% python3 -q
>>> import numpy as np
>>> import numpy.linalg as la
>>> np.set_printoptions(precision=2, suppress=True, linewidth=120, legacy="1.25")
>>> def tidy(a):
...     return np.round(a, 2) + 0
... 
>>> W0 = np.loadtxt("sample13.csv", delimiter=",")
>>> W0
array([[ 2.,  2.,  4.,  5.,  6.,  0.],
       [ 0., -1.,  3.,  2., -3.,  3.],
       [ 0., -2., -3.,  3., -1.,  2.],
       [ 0.,  1., -1., -2.,  0.,  0.],
       [ 0.,  1.,  0., -2.,  2., -1.],
       [ 0.,  0., -2.,  2., -1., -1.]])
>>> def softmax(z):
...     e = np.exp(z - z.max(axis=-1, keepdims=True))
...     return e / e.sum(axis=-1, keepdims=True)
... 
>>> tidy(softmax(10 * W0[0]))
array([0., 0., 0., 0., 1., 0.])
>>> tidy(softmax(W0[0] + 5))
array([0.01, 0.01, 0.09, 0.24, 0.65, 0.  ])
>>> scores = W0 @ W0.T / np.sqrt(6)
>>> tidy(softmax(scores)[0] @ W0)
array([2., 2., 4., 5., 6., 0.])
>>> tidy(softmax(scores + np.triu(np.full(scores.shape, -np.inf), 1)))
array([[1.  , 0.  , 0.  , 0.  , 0.  , 0.  ],
       [0.  , 1.  , 0.  , 0.  , 0.  , 0.  ],
       [0.  , 0.  , 1.  , 0.  , 0.  , 0.  ],
       [0.  , 0.  , 0.01, 0.99, 0.  , 0.  ],
       [0.07, 0.  , 0.  , 0.11, 0.82, 0.  ],
       [0.  , 0.  , 0.6 , 0.  , 0.  , 0.4 ]])
>>> tidy(softmax(scores))
array([[1.  , 0.  , 0.  , 0.  , 0.  , 0.  ],
       [0.  , 1.  , 0.  , 0.  , 0.  , 0.  ],
       [0.  , 0.  , 1.  , 0.  , 0.  , 0.  ],
       [0.  , 0.  , 0.01, 0.58, 0.39, 0.02],
       [0.07, 0.  , 0.  , 0.11, 0.82, 0.  ],
       [0.  , 0.  , 0.6 , 0.  , 0.  , 0.4 ]])
>>> softmax(scores).round(6).argmax(axis=1)
array([0, 1, 2, 3, 4, 2])
>>> A = np.load("out19.npy")
>>> A
array([[ 1.8 ,  0.3 , -0.6 , -0.2 , -0.3 ,  2.  ,  2.4 , -0.86,  0.4 ],
       [ 1.3 ,  1.8 ,  0.6 ,  0.7 ,  0.4 , -2.2 ,  0.8 ,  1.15,  1.  ],
       [ 0.4 , -0.7 ,  0.3 ,  0.9 ,  0.  ,  0.  ,  1.5 ,  0.01, -0.1 ],
       [-0.9 ,  0.9 , -1.4 ,  0.2 ,  0.8 , -0.3 , -0.5 ,  2.4 ,  1.7 ],
       [ 0.6 , -0.4 , -1.8 ,  1.  ,  1.4 , -0.3 , -1.8 ,  4.16,  0.3 ],
       [ 0.2 ,  0.1 , -0.2 ,  0.7 ,  0.9 ,  1.8 ,  0.  ,  2.71,  0.6 ],
       [-1.  ,  1.1 , -0.4 , -0.8 ,  0.4 ,  1.1 , -0.7 ,  1.13,  1.  ],
       [-0.1 , -0.6 , -1.5 ,  1.9 ,  0.5 , -2.4 ,  1.1 ,  1.47, -0.4 ],
       [ 0.7 ,  0.  ,  0.1 ,  0.2 , -0.7 ,  0.3 ,  0.4 , -2.16,  0.4 ],
       [ 0.  ,  0.8 , -0.4 , -0.4 ,  2.4 , -1.3 ,  0.1 ,  7.16,  0.8 ]])
>>> x0 = np.array([5, 4, -4, 2, -3, 1, 5, -2, -4])
>>> (A @ x0).argmax()
0
>>> tidy(A @ (2 * x0))
array([ 54.44,  14.  ,  15.36, -23.4 , -24.84, -10.24, -20.92,  14.32,  21.24, -43.04])
>>> tidy((A * x0).sum(axis=1))
array([ 27.22,   7.  ,   7.68, -11.7 , -12.42,  -5.12, -10.46,   7.16,  10.62, -21.52])
>>> tidy(np.einsum("ij,j->i", A, x0))
array([ 27.22,   7.  ,   7.68, -11.7 , -12.42,  -5.12, -10.46,   7.16,  10.62, -21.52])
>>> print(tidy(A @ x0))
[ 27.22   7.     7.68 -11.7  -12.42  -5.12 -10.46   7.16  10.62 -21.52]
